% ipython --no-banner

In [1]: import numpy as np

In [2]: import numpy.linalg as la

In [3]: np.set_printoptions(precision=2, suppress=True, linewidth=200)

In [4]: def rnd(a):
   ...:     return np.round(a, 2) + 0
   ...: 

In [5]: A = np.array([[20, 2, -1], [0, 42, 0], [2, 0, 60]])

In [6]: A
Out[6]: 
array([[20,  2, -1],
       [ 0, 42,  0],
       [ 2,  0, 60]])

In [7]: Uu, s, VT = la.svd(A, full_matrices=False)

In [8]: np.abs(Uu[:, 0]).round(6).argmax()
Out[8]: np.int64(2)

In [9]: rnd(VT @ VT.T)
Out[9]: 
array([[1., 0., 0.],
       [0., 1., 0.],
       [0., 0., 1.]])

In [10]: rnd(s)
Out[10]: array([60.03, 42.06, 19.99])

In [11]: w, V = la.eig(A)

In [12]: rnd(A @ V[:, 0] - w[0] * V[:, 0])
Out[12]: array([0., 0., 0.])

In [13]: rnd(w)
Out[13]: array([20.05, 59.95, 42.  ])

In [14]: rnd(np.sort(la.eigvals(A @ A)))
Out[14]: array([ 402.01, 1764.  , 3593.99])

In [15]: f = np.array([-1, 3])

In [16]: np.array([np.convolve(row, f, "same") for row in A])
Out[16]: 
array([[-20,  58,   7],
       [  0, -42, 126],
       [ -2,   6, -60]])

In [17]: np.correlate(A[1], A[0], "full")
Out[17]: array([  0, -42,  84, 840,   0])

In [18]: np.convolve(A[1], f)
Out[18]: array([  0, -42, 126,   0])

In [19]: np.polyval(f, A[1])
Out[19]: array([  3, -39,   3])

In [20]: Q = A.astype(float).copy()

In [21]: for j in range(3):
    ...:     Q[:, j] -= Q[:, :j] @ (Q[:, :j].T @ Q[:, j])
    ...:     Q[:, j] /= la.norm(Q[:, j])
    ...: 

In [22]: rnd(Q.T @ A)
Out[22]: 
array([[20.1 ,  1.99,  4.98],
       [ 0.  , 42.  , -0.28],
       [ 0.  ,  0.  , 59.8 ]])

In [23]: rnd(Q.T @ Q)
Out[23]: 
array([[1., 0., 0.],
       [0., 1., 0.],
       [0., 0., 1.]])

In [24]: K = np.array([[-1, -2, 1, 0],
    ...:     [-2, 0, -2, 0],
    ...:     [-2, 2, 1, 0],
    ...:     [-2, 2, 0, 2],
    ...:     [0, 2, 1, -2]])

In [25]: K
Out[25]: 
array([[-1, -2,  1,  0],
       [-2,  0, -2,  0],
       [-2,  2,  1,  0],
       [-2,  2,  0,  2],
       [ 0,  2,  1, -2]])

In [26]: A2 = np.c_[K[:, :3] @ np.array([[4, 0, 5], [9, 3, 2], [8, 6, 5]]), np.array([-3, 5, 5, -4, -5])]

In [27]: A2
Out[27]: 
array([[-14,   0,  -4,  -3],
       [-24, -12, -20,   5],
       [ 18,  12,  -1,   5],
       [ 10,   6,  -6,  -4],
       [ 26,  12,   9,  -5]])

In [28]: la.matrix_rank(np.c_[K, A2])
Out[28]: np.int64(5)

In [29]: la.matrix_rank(A2)
Out[29]: np.int64(4)

In [30]: rnd(la.norm(A2 - K @ la.lstsq(K, A2)[0], axis=0))
Out[30]: array([0.  , 0.  , 0.  , 8.31])

In [31]: rnd(la.norm(la.qr(K)[0].T @ A2, axis=0) ** 2 / ((A2 ** 2).sum(axis=0) + 1e-12))
Out[31]: array([1.  , 1.  , 1.  , 0.31])
